% python3 -q
>>> import numpy as np
>>> import numpy.linalg as la
>>> np.set_printoptions(precision=2, suppress=True, linewidth=160, legacy="1.25")
>>> rnd = lambda a: np.round(a, 2) + 0
>>> data = np.array([[10, 12, -4, -3], [12, 20, -3, 1], [-4, -3, 26, 0], [-3, 1, 0, 32]])
>>> ev, vecs = la.eig(data)
>>> rnd(np.prod(ev))
36045.0
>>> rnd(ev)
array([ 1.57, 22.25, 32.87, 31.31])
>>> rnd(np.sort(la.eigvals(data.T)))
array([ 1.57, 22.25, 31.31, 32.87])
>>> rnd(np.sort(la.eigvals(la.inv(data))))
array([0.03, 0.03, 0.04, 0.64])
>>> w1 = np.array([[3, 0], [1, 1], [3, 3], [1, 0]])
>>> coef = np.array([0, -2])
>>> hid = np.maximum(data @ w1 + coef, 0)
>>> la.matrix_rank(hid)
2
>>> (hid > 0).mean(axis=0)
array([1. , 0.5])
>>> (hid > 0).astype(int)
array([[1, 0],
       [1, 1],
       [1, 1],
       [1, 0]])
>>> cent = np.array([[1, 5, 2], [1, 5, 3]])
>>> hid @ cent
array([[ 27, 135,  54],
       [ 57, 285, 123],
       [136, 680, 345],
       [ 24, 120,  48]])
>>> w1 @ cent
array([[ 3, 15,  6],
       [ 2, 10,  5],
       [ 6, 30, 15],
       [ 1,  5,  2]])
>>> (hid @ cent).round(6).argmax(axis=1)
array([1, 1, 1, 1])
>>> Uu, sig = la.svd(data)
Traceback (most recent call last):
  File "<python-input-20>", line 1, in <module>
    Uu, sig = la.svd(data)
    ^^^^^^^
ValueError: too many values to unpack (expected 2)
>>> Uu, sig, Vt = la.svd(data, full_matrices=False)
>>> rnd(sig)
array([32.87, 31.31, 22.25,  1.57])
>>> rnd(sig / sig[0])
array([1.  , 0.95, 0.68, 0.05])
>>> np.allclose(Uu * sig @ Vt, data)
True
>>> Uu.shape, sig.shape, Vt.shape
((4, 4), (4,), (4, 4))
>>> rnd(Uu.T @ Uu)
array([[1., 0., 0., 0.],
       [0., 1., 0., 0.],
       [0., 0., 1., 0.],
       [0., 0., 0., 1.]])
>>> rnd(Uu.T @ data @ Vt.T)
array([[32.87,  0.  ,  0.  ,  0.  ],
       [ 0.  , 31.31,  0.  ,  0.  ],
       [ 0.  ,  0.  , 22.25,  0.  ],
       [ 0.  ,  0.  ,  0.  ,  1.57]])
>>> arr = np.load("arr.npy")
>>> arr
array([[ 3.,  2.,  0.,  2.,  0.],
       [-2., -1.,  2.,  1., -2.],
       [ 0.,  0.,  1., -1.,  3.],
       [ 0.,  0., -3.,  3., -2.],
       [ 0.,  0.,  3.,  0.,  1.]])
>>> rng = np.random.default_rng(64287)
>>> lab = rng.permutation(5)
>>> A2 = arr[:, lab] * rng.choice([-1, 1], 5)
>>> A2
array([[ 0., -0., -3.,  2.,  2.],
       [-2., -2.,  2.,  1., -1.],
       [ 3., -1., -0., -1.,  0.],
       [-2.,  3., -0.,  3.,  0.],
       [ 1., -3., -0.,  0.,  0.]])
>>> Uu, _, Vt = la.svd(arr.T @ A2)
>>> lab
array([4, 2, 0, 3, 1])
>>> rnd(la.lstsq(arr, A2)[0])
array([[ 0.,  0., -1.,  0.,  0.],
       [ 0.,  0.,  0.,  0.,  1.],
       [ 0., -1.,  0.,  0.,  0.],
       [ 0.,  0.,  0.,  1.,  0.],
       [ 1.,  0.,  0.,  0.,  0.]])
>>> Uu, sig, Vt = la.svd(arr)
>>> rnd(sig)
array([6.11, 4.67, 3.53, 1.56, 0.13])
>>> np.argmax(sig[:-1] / (sig[1:] + 1e-6)) + 1
4
>>> A2 = Uu[:, :4] @ np.diag(sig[:4]) @ Vt[:4]
>>> rnd(la.norm(arr - A2) / la.norm(arr))
0.02
>>> rnd(A2)
array([[ 3.02,  1.97,  0.  ,  2.  ,  0.  ],
       [-1.97, -1.05,  2.  ,  1.  , -2.  ],
       [ 0.03, -0.05,  1.  , -1.  ,  3.  ],
       [-0.02,  0.03, -3.  ,  3.  , -2.  ],
       [-0.05,  0.08,  3.  ,  0.  ,  1.  ]])
>>> rnd(la.norm(arr - A2, 2)), rnd(sig[4])
(0.13, 0.13)
>>> x0 = np.array([2, 1, -1, 0, 2])
>>> a = np.maximum(A2 @ x0, 0)
>>> rnd(np.maximum(A2 @ x0, 0) - np.maximum(-A2 @ x0, 0))
array([  8.01, -10.99,   5.01,  -1.  ,  -1.01])
>>> rnd(a)
array([8.01, 0.  , 5.01, 0.  , 0.  ])
>>> np.flatnonzero(a > 1e-9)
array([0, 2])
>>> feats = np.loadtxt("block10.csv", delimiter=",")
>>> rnd(feats)
array([[-0.56,  0.67, -0.49],
       [-0.82, -0.37,  0.43],
       [ 0.11,  0.64,  0.76]])
>>> x0 = np.array([0, 9, 3])
>>> target = feats @ x0
>>> rnd(target)
array([ 4.58, -2.02,  8.06])
>>> rnd(la.solve(feats, feats[:, 2]))
array([0., 0., 1.])
>>> rnd(la.solve(feats, target))
array([0., 9., 3.])
>>> q, Rm = la.qr(feats)
>>> rnd(Rm)
array([[1., 0., 0.],
       [0., 1., 0.],
       [0., 0., 1.]])
>>> rnd(np.abs(np.diag(Rm)))
array([1., 1., 1.])
>>> np.allclose(Rm.T @ Rm, feats.T @ feats)
True
>>> A2 = Rm + rng.integers(-2, 3, (3, 1)) @ rng.integers(-2, 3, (1, 3))
>>> A2
array([[-1.,  1., -2.],
       [ 2.,  0.,  2.],
       [ 2., -1.,  3.]])
>>> np.abs(A2 - Rm).sum(axis=1)
array([5., 5., 5.])
>>> x0 = np.array([1, 4, 3])
>>> a = np.maximum(feats @ x0, 0)
>>> rnd(feats * (a > 1e-9)[:, None])
array([[-0.56,  0.67, -0.49],
       [ 0.  ,  0.  ,  0.  ],
       [ 0.11,  0.64,  0.76]])
>>> rnd(a)
array([0.67, 0.  , 4.96])
>>> np.flatnonzero(a > 1e-9)
array([0, 2])
>>> rnd(np.maximum(feats @ x0, 0) - np.maximum(-feats @ x0, 0))
array([ 0.67, -1.  ,  4.96])
>>> X = np.array([[-5, 0, 2, -5], [-5, 3, 1, 5], [-4, -4, -1, 5], [0, 3, -4, 1]])
>>> X
array([[-5,  0,  2, -5],
       [-5,  3,  1,  5],
       [-4, -4, -1,  5],
       [ 0,  3, -4,  1]])
>>> r0 = np.array([7, 1, 0])
>>> np.polyval(r0, X[0])
array([170,   0,  30, 170])
>>> np.convolve(X[0], r0)
array([-35,  -5,  14, -33,  -5,   0])
>>> np.cross(X[0, :3], X[3, :3])
array([ -6, -20, -15])
>>> m1 = np.load("dump.npy")
>>> m1
array([[-1, -2,  0],
       [ 2,  1,  3],
       [ 4,  3,  5]])
>>> rnd(np.trace(la.pinv(m1) @ m1))
2.0
>>> la.lstsq(m1[:-1].T, m1[-1])[2]
2
>>> np.allclose(m1[:-1].T @ la.lstsq(m1[:-1].T, m1[-1])[0], m1[-1])
True
>>> np.abs(np.diag(la.qr(m1)[1])) > 1e-9
array([ True,  True, False])
>>> rnd(m1 @ la.pinv(m1) @ m1)
array([[-1., -2.,  0.],
       [ 2.,  1.,  3.],
       [ 4.,  3.,  5.]])
>>> np.unique(m1.round(6), axis=0).shape
(3, 3)
>>> E = np.load("out5.npy")
>>> E
array([[ 0,  0,  0,  0,  2],
       [ 0,  0, -2,  0,  0],
       [ 0,  0,  0,  1,  0],
       [ 1,  0,  0,  0,  0],
       [ 0,  0,  0,  0,  0]])
>>> Uu, sig, Vt = la.svd(E)
>>> np.argmax(sig[:-1] / (sig[1:] + 1e-6)) + 1
4
>>> sig
array([2., 2., 1., 1., 0.])
>>> A2 = Uu[:, :4] @ np.diag(sig[:4]) @ Vt[:4]
>>> np.abs(E - A2).max()
0.0
>>> la.matrix_rank(A2)
4
>>> A2
array([[ 0.,  0.,  0.,  0.,  2.],
       [ 0.,  0., -2.,  0.,  0.],
       [ 0.,  0.,  0.,  1.,  0.],
       [ 1.,  0.,  0.,  0.,  0.],
       [ 0.,  0.,  0.,  0.,  0.]])
>>> A2 = np.array([[-3, 2], [2, -3]])
>>> M = np.kron(np.eye(2, dtype=int), A2)
>>> M
array([[-3,  2,  0,  0],
       [ 2, -3,  0,  0],
       [ 0,  0, -3,  2],
       [ 0,  0,  2, -3]])
>>> x0 = np.array([2, 3, 3, 0])
>>> target = M @ x0
>>> target
array([ 0, -5, -9,  6])
>>> rnd(la.solve(M, 3 * target))
array([6., 9., 9., 0.])
>>> rnd(la.solve(M, M[:, 2]))
array([0., 0., 1., 0.])
>>> rnd(la.solve(M.T, M[0]))
array([1., 0., 0., 0.])
>>> rnd(la.solve(M, target + M[:, 3]))
array([2., 3., 3., 1.])
>>> rnd(la.solve(M, target))
array([2., 3., 3., 0.])
>>> ev, vecs = la.eigvalsh(M)
Traceback (most recent call last):
  File "<python-input-103>", line 1, in <module>
    ev, vecs = la.eigvalsh(M)
    ^^^^^^^^
ValueError: too many values to unpack (expected 2)
>>> ev, vecs = la.eigh(M)
>>> rnd(la.eigvalsh(M + -1 * np.eye(4)))
array([-6., -6., -2., -2.])
>>> ev.sum(), np.trace(M)
(-12.0, -12)
>>> q = M.astype(float).copy()
>>> for j in range(4):
...     q[:, j] -= q[:, :j] @ (q[:, :j].T @ q[:, j])
...     q[:, j] /= la.norm(q[:, j])
... 
>>> rnd(q)
array([[-0.83, -0.55,  0.  ,  0.  ],
       [ 0.55, -0.83,  0.  ,  0.  ],
       [ 0.  ,  0.  , -0.83, -0.55],
       [ 0.  ,  0.  ,  0.55, -0.83]])
>>> rnd(q.T @ q)
array([[1., 0., 0., 0.],
       [0., 1., 0., 0.],
       [0., 0., 1., 0.],
       [0., 0., 0., 1.]])
>>> ev, vecs = la.eig(M)
>>> rnd(M @ vecs[:, 0] - ev[0] * vecs[:, 0])
array([0., 0., 0., 0.])
>>> rnd(np.sort(la.eigvals(M @ M)))
array([ 1.,  1., 25., 25.])
>>> mat = np.load("case8.npy")
>>> mat
array([[0.1, 0.3],
       [0.3, 0.9]])
>>> la.matrix_rank(mat, rtol=0.1)
1
>>> [round(float(x), 2) for x in la.svd(mat, compute_uv=False)[:3]]
[1.0, 0.0]
>>> la.cond(mat) > 100
True
>>> P = np.triu(np.array([[-1, 2], [-2, 1]]), 1) + np.eye(2)
>>> A2 = P @ mat @ la.inv(P)
>>> np.trace(A2), np.trace(mat)
(1.0, 1.0)
>>> rnd(A2)
array([[0.7, 0.7],
       [0.3, 0.3]])
>>> w1 = np.array([[8, -8, -1, 0, -6, -7], [-6, 1, 1, -3, -2, 1]])
>>> coef = np.array([2, -1, -1, 0, -2, -3])
>>> hid = np.maximum(A2 @ w1 + coef, 0)
>>> la.matrix_rank(hid)
1
>>> rnd(hid)
array([[3.4, 0. , 0. , 0. , 0. , 0. ],
       [2.6, 0. , 0. , 0. , 0. , 0. ]])
>>> (hid > 0).astype(int)
array([[1, 0, 0, 0, 0, 0],
       [1, 0, 0, 0, 0, 0]])
>>> (hid > 0).mean(axis=0)
array([1., 0., 0., 0., 0., 0.])
>>> cent = np.array([[0, 2], [3, 3], [2, 3], [1, 0], [3, 3], [3, 3]])
>>> rnd(hid @ cent)
array([[0. , 6.8],
       [0. , 5.2]])
>>> (hid @ cent).round(6).argmax(axis=1)
array([1, 1])
>>> np.unravel_index(np.abs(mat).argmax(), mat.shape)
(1, 1)
>>> mat.sum(axis=0)
array([0.4, 1.2])
>>> la.matrix_rank(mat)
1
>>> rnd(la.svd(mat, compute_uv=False))
array([1., 0.])
>>> np.count_nonzero(mat)
4
>>> ev, vecs = la.eigh(mat)
>>> x0 = np.array([-3, -3])
>>> rnd(vecs * np.abs(ev) @ vecs.T)
array([[0.1, 0.3],
       [0.3, 0.9]])
>>> np.abs(mat).sum(axis=1).max(), np.abs(ev).max()
(1.2, 1.0)
>>> x0 @ mat @ x0 / (x0 @ x0), rnd(ev[0]), ev[-1]
(0.8, 0.0, 1.0)
